% python3 -q
>>> import numpy as np
>>> np.set_printoptions(precision=1, suppress=True, linewidth=100, sign=" ")
>>> data = np.loadtxt("sample0.csv", delimiter=",")
>>> data
array([[ 30.1, -32.5,   7.9,  15. ,   1.3],
       [-15.6,   2.4,  34.2,  -7.5,  -2.2],
       [ 21.5,  15.1,  10.9,  -1.4, -20.1],
       [-22.1,   3.5,   3.8,  29.3,   4.5],
       [ 19.6, -17.2,   2.4,  10.3, -26.5],
       [  9.9,   1.5,   7.4,  21.5,  -6.6],
       [-19.8,  -6.8, -11.2,  17.2,  -0.6],
       [  2.1,   3.6, -12.9,  32.7,  14.6],
       [ -9.6,  32.9,  -6.7, -12.5, -19.8],
       [  7.2,   4.6,   6.4, -21.4,  27.4],
       [ -4.7,  -0.3, -15.1, -11.3,  18.9],
       [-17.8,   4.4, -17.1,   7.6,  -7.4],
       [-20.9,  18. ,   7.7,  23.1, -11.5],
       [ -2.8,   4.7,   5.2,  15.6,   3.4],
       [  6.6, -16.7,   1.2,   7.7,  22.8],
       [-19.9,  -3.7,   2.4, -33.6,   2.8],
       [ -8.6, -13. ,  -3.2, -10.7,  20.3],
       [ -8.6,  30.2,  -7.9,   9.7,  11.6],
       [ 20.5,  17.3,  15.6,  17.2, -22.9],
       [-14.2,  -8.6, -13.7,  -9.2, -10.4],
       [ 22.1,  25.7,   2.3,  37.3,  -5.8],
       [-14.4, -20.7,   0.7, -14.1, -11.8],
       [  5.8,   9.4,  23.2,  27. , -28.4],
       [  4. ,  12.2,  13.4, -24.1,   4.2],
       [-12.2,  -2.3,  -2.1, -10.1,  -6.4],
       [ -0.8,  -9.1,  10.1, -22. ,   0.9],
       [ -5. ,  22.1, -28. ,   9.6,  -7.8],
       [ -4.7,   0.4, -18. ,  -0.5,  16.9],
       [-16.5,  -5.4,  -0.1, -20.1, -30.3],
       [ 27.5,  16.3, -12.8,  17. , -21.1],
       [ -9. , -13. ,  -0.3, -20. ,  -2.9],
       [ -4.1,   6. ,  -9.4,  -9. , -25.8],
       [  0.8, -19.3,  11.4,  12.5,  24.2],
       [  9.7,  -0.5,  -1.2,  -4.8,  -7.1],
       [ 16.7,  10.6, -29.1, -11.1, -39.5]])
>>> A2 = np.c_[data[:, :3] @ np.array([[-1, 3, 1], [1, -1, -1], [-2, -1, -1]]), np.array([-3, 0, -1, 0, -2, 3, 2, 1, -3, 3, 1, 0, 3, 2, 2, 1, -3, 0, 0, -3, -3, 0, 1, -3, -1, 0, -2, -3, 3, 2, -1, 0, -3, 1, 0])]
>>> A2
array([[-78.4, 114.9,  54.7,  -3. ],
       [-50.4, -83.4, -52.2,   0. ],
       [-28.2,  38.5,  -4.5,  -1. ],
       [ 18. , -73.6, -29.4,   0. ],
       [-41.6,  73.6,  34.4,  -2. ],
       [-23.2,  20.8,   1. ,   3. ],
       [ 35.4, -41.4,  -1.8,   2. ],
       [ 27.3,  15.6,  11.4,   1. ],
       [ 55.9, -55. , -35.8,  -3. ],
       [-15.4,  10.6,  -3.8,   3. ],
       [ 34.6,   1.3,  10.7,   1. ],
       [ 56.4, -40.7,  -5.1,   0. ],
       [ 23.5, -88.4, -46.6,   3. ],
       [ -2.9, -18.3, -12.7,   2. ],
       [-25.7,  35.3,  22.1,   2. ],
       [ 11.4, -58.4, -18.6,   1. ],
       [  2. ,  -9.6,   7.6,  -3. ],
       [ 54.6, -48.1, -30.9,   0. ],
       [-34.4,  28.6, -12.4,   0. ],
       [ 33. , -20.3,   8.1,  -3. ],
       [ -1. ,  38.3,  -5.9,  -3. ],
       [ -7.7, -23.2,   5.6,   0. ],
       [-42.8, -15.2, -26.8,   1. ],
       [-18.6, -13.6, -21.6,  -3. ],
       [ 14.1, -32.2,  -7.8,  -1. ],
       [-28.5,  -3.4,  -1.8,   0. ],
       [ 83.1,  -9.1,   0.9,  -2. ],
       [ 41.1,   3.5,  12.9,  -3. ],
       [ 11.3, -44. , -11. ,   3. ],
       [ 14.4,  79. ,  24. ,   2. ],
       [ -3.4, -13.7,   4.3,  -1. ],
       [ 28.9,  -8.9,  -0.7,   0. ],
       [-42.9,  10.3,   8.7,  -3. ],
       [ -7.8,  30.8,  11.4,   1. ],
       [ 52.1,  68.6,  35.2,   0. ]])
>>> np.round(np.linalg.lstsq(data, A2[:, 0])[0], 1) + 0
array([-1.,  1., -2.,  0.,  0.])
>>> np.round(np.linalg.norm(A2 - data @ np.linalg.lstsq(data, A2)[0], axis=0), 1) + 0
array([  0. ,   0. ,   0. ,  11.5])
>>> np.linalg.matrix_rank(np.c_[data, A2])
np.int64(6)
>>> np.round(np.linalg.norm(np.linalg.qr(data)[0].T @ A2, axis=0) ** 2 / ((A2 ** 2).sum(axis=0) + 1e-12), 1) + 0
array([ 1.,  1.,  1.,  0.])
